$ ipython --no-banner

In [1]: import numpy as np

In [2]: import numpy.linalg as la

In [3]: np.set_printoptions(suppress=True, linewidth=100)

In [4]: W0 = np.load("out2.npy")

In [5]: W0
Out[5]: 
array([[ -2,   0,  20,   4,  -1,  -1,   0,   3],
       [  5,   2,  -5,  -1,  -2,  -4,  -4,   0],
       [  3,  -1,  10,   2,   4,   1,  -2,   0],
       [ -4,  -4,  10,   2,  -4,  -3,   2,  -1],
       [ -2,   2,   5,   1,   2,  -3,  -1,  -2],
       [  5,   2, -20,  -4,  -3,   2,   5,   2],
       [ -4,   5,  20,   4,  -1,  -3,   4,   0],
       [ -4,  -4,  25,   5,  -3,  -4,   2,   4],
       [  2,  -2,   5,   1,  -5,  -5,   1,  -1],
       [ -1,   3,  15,   3,   4,   5,  -4,   1],
       [ -1,  -1, -10,  -2,  -1,   3,   3,  -1],
       [  2,  -2,  -5,  -1,  -2,   4,   1,  -4],
       [  2,   5,   5,   1,  -5,  -5,   0,   0],
       [  2,   2, -10,  -2,  -1,  -3,   0,  -2],
       [  3,  -4, -15,  -3,   2,  -3,  -3,   2]])

In [6]: np.unique(W0.round(6), axis=0).shape
Out[6]: (15, 8)

In [7]: np.allclose(W0[:-1].T @ la.lstsq(W0[:-1].T, W0[-1])[0], W0[-1])
Out[7]: True

In [8]: np.abs(np.diag(la.qr(W0)[1])) > 1e-9
Out[8]: array([ True,  True,  True, False,  True,  True,  True,  True])

In [9]: M2 = W0[0, 0] * W0[1:] - np.outer(W0[1:, 0], W0[0])

In [10]: M2
Out[10]: 
array([[  0,  -4, -90, -18,   9,  13,   8, -15],
       [  0,   2, -80, -16,  -5,   1,   4,  -9],
       [  0,   8,  60,  12,   4,   2,  -4,  14],
       [  0,  -4,  30,   6,  -6,   4,   2,  10],
       [  0,  -4, -60, -12,  11,   1, -10, -19],
       [  0, -10,  40,   8,  -2,   2,  -8,  12],
       [  0,   8,  30,   6,   2,   4,  -4,   4],
       [  0,   4, -50, -10,  12,  12,  -2,  -4],
       [  0,  -6, -10,  -2,  -9, -11,   8,   1],
       [  0,   2,  40,   8,   1,  -7,  -6,   5],
       [  0,   4, -30,  -6,   6,  -6,  -2,   2],
       [  0, -10, -50, -10,  12,  12,   0,  -6],
       [  0,  -4, -20,  -4,   4,   8,   0,  -2],
       [  0,   8, -30,  -6,  -1,   9,   6, -13]])

In [11]: W0[:, 0] / W0[0, 0]
Out[11]: array([ 1. , -2.5, -1.5,  2. ,  1. , -2.5,  2. ,  2. , -1. ,  0.5,  0.5, -1. , -1. , -1. , -1.5])

In [12]: np.flatnonzero(~M2.round(6).any(axis=1))
Out[12]: array([], dtype=int64)

In [13]: la.matrix_rank(M2), la.matrix_rank(W0)
Out[13]: (np.int64(6), np.int64(7))

In [14]: U, sigma, VT = la.svd(W0, full_matrices=False)

In [15]: np.round(U.T @ W0 @ VT.T, 2) + 0
Out[15]: 
array([[54.75,  0.  ,  0.  ,  0.  ,  0.  ,  0.  ,  0.  ,  0.  ],
       [ 0.  , 15.88,  0.  ,  0.  ,  0.  ,  0.  ,  0.  ,  0.  ],
       [ 0.  ,  0.  , 12.51,  0.  ,  0.  ,  0.  ,  0.  ,  0.  ],
       [ 0.  ,  0.  ,  0.  , 11.47,  0.  ,  0.  ,  0.  ,  0.  ],
       [ 0.  ,  0.  ,  0.  ,  0.  ,  7.97,  0.  ,  0.  ,  0.  ],
       [ 0.  ,  0.  ,  0.  ,  0.  ,  0.  ,  7.31,  0.  ,  0.  ],
       [ 0.  ,  0.  ,  0.  ,  0.  ,  0.  ,  0.  ,  4.28,  0.  ],
       [ 0.  ,  0.  ,  0.  ,  0.  ,  0.  ,  0.  ,  0.  ,  0.  ]])

In [16]: round(np.sqrt((sigma ** 2).sum()), 2), round(float(la.norm(W0)), 2)
Out[16]: (np.float64(60.61), 60.61)

In [17]: sigma.round(2) + 0
Out[17]: array([54.75, 15.88, 12.51, 11.47,  7.97,  7.31,  4.28,  0.  ])

In [18]: np.round(np.cumsum(sigma ** 2) / np.sum(sigma ** 2), 2)
Out[18]: array([0.82, 0.88, 0.93, 0.96, 0.98, 1.  , 1.  , 1.  ])

In [19]: np.round(sigma / sigma[0], 2) + 0
Out[19]: array([1.  , 0.29, 0.23, 0.21, 0.15, 0.13, 0.08, 0.  ])

In [20]: np.round(VT @ VT.T, 2) + 0
Out[20]: 
array([[1., 0., 0., 0., 0., 0., 0., 0.],
       [0., 1., 0., 0., 0., 0., 0., 0.],
       [0., 0., 1., 0., 0., 0., 0., 0.],
       [0., 0., 0., 1., 0., 0., 0., 0.],
       [0., 0., 0., 0., 1., 0., 0., 0.],
       [0., 0., 0., 0., 0., 1., 0., 0.],
       [0., 0., 0., 0., 0., 0., 1., 0.],
       [0., 0., 0., 0., 0., 0., 0., 1.]])

In [21]: np.allclose(U * sigma @ VT, W0)
Out[21]: True

In [22]: m1 = np.load("test5.npy")

In [23]: m1
Out[23]: 
array([[-2,  0,  0,  0,  0,  0,  0,  0,  0,  0,  0,  0,  0],
       [ 0,  0,  0,  0,  0,  0,  0,  0,  0,  0,  0,  0,  0],
       [ 0,  0, -2,  0,  0,  0,  0,  0,  0,  0,  0,  0,  0],
       [ 0,  0,  0,  1,  0,  0,  0,  0,  0,  0,  0,  0,  0],
       [ 0,  0,  0,  0, -1,  0,  0,  0,  0,  0,  0,  0,  0],
       [ 0,  0,  0,  0,  0, -2,  0,  0,  0,  0,  0,  0,  0],
       [ 0,  0,  0,  0,  0,  0,  1,  0,  0,  0,  0,  0,  0],
       [ 0,  0,  0,  0,  0,  0,  0, -1,  0,  0,  0,  0,  0],
       [ 0,  0,  0,  0,  0,  0,  0,  0, -2,  0,  0,  0,  0],
       [ 0,  0,  0,  0,  0,  0,  0,  0,  0,  2,  0,  0,  0],
       [ 0,  0,  0,  0,  0,  0,  0,  0,  0,  0, -2,  0,  0],
       [ 0,  0,  0,  0,  0,  0,  0,  0,  0,  0,  0,  1,  0],
       [ 0,  0,  0,  0,  0,  0,  0,  0,  0,  0,  0,  0,  0]])

In [24]: m1[:, 8] @ m1[:, 3]
Out[24]: np.int64(0)

In [25]: np.round(la.norm(m1, axis=0), 2)
Out[25]: array([2., 0., 2., 1., 1., 2., 1., 1., 2., 2., 2., 1., 0.])

In [26]: U, sigma, VT = la.svd(m1)

In [27]: np.argmax(sigma[:-1] / (sigma[1:] + 1e-6)) + 1
Out[27]: np.int64(11)

In [28]: M2 = U[:, :11] @ np.diag(sigma[:11]) @ VT[:11]

In [29]: np.abs(m1 - M2).max()
Out[29]: np.float64(0.0)

In [30]: np.round(la.norm(m1 - M2, 2), 2), sigma[11]
Out[30]: (np.float64(0.0), np.float64(0.0))

In [31]: np.round(la.norm(m1 - M2) / la.norm(m1), 2)
Out[31]: np.float64(0.0)

In [32]: U, sigma, VT = la.svd(m1)

In [33]: vecs = VT[:(sigma > 1e-8).sum()]

In [34]: rng = np.random.default_rng(28)

In [35]: x0 = m1[3] + 3 * m1[10] + rng.integers(2) * np.eye(13)[12]

In [36]: x0
Out[36]: array([ 0.,  0.,  0.,  1.,  0.,  0.,  0.,  0.,  0.,  0., -6.,  0.,  1.])

In [37]: la.matrix_rank(np.vstack([m1, x0]))
Out[37]: np.int64(12)
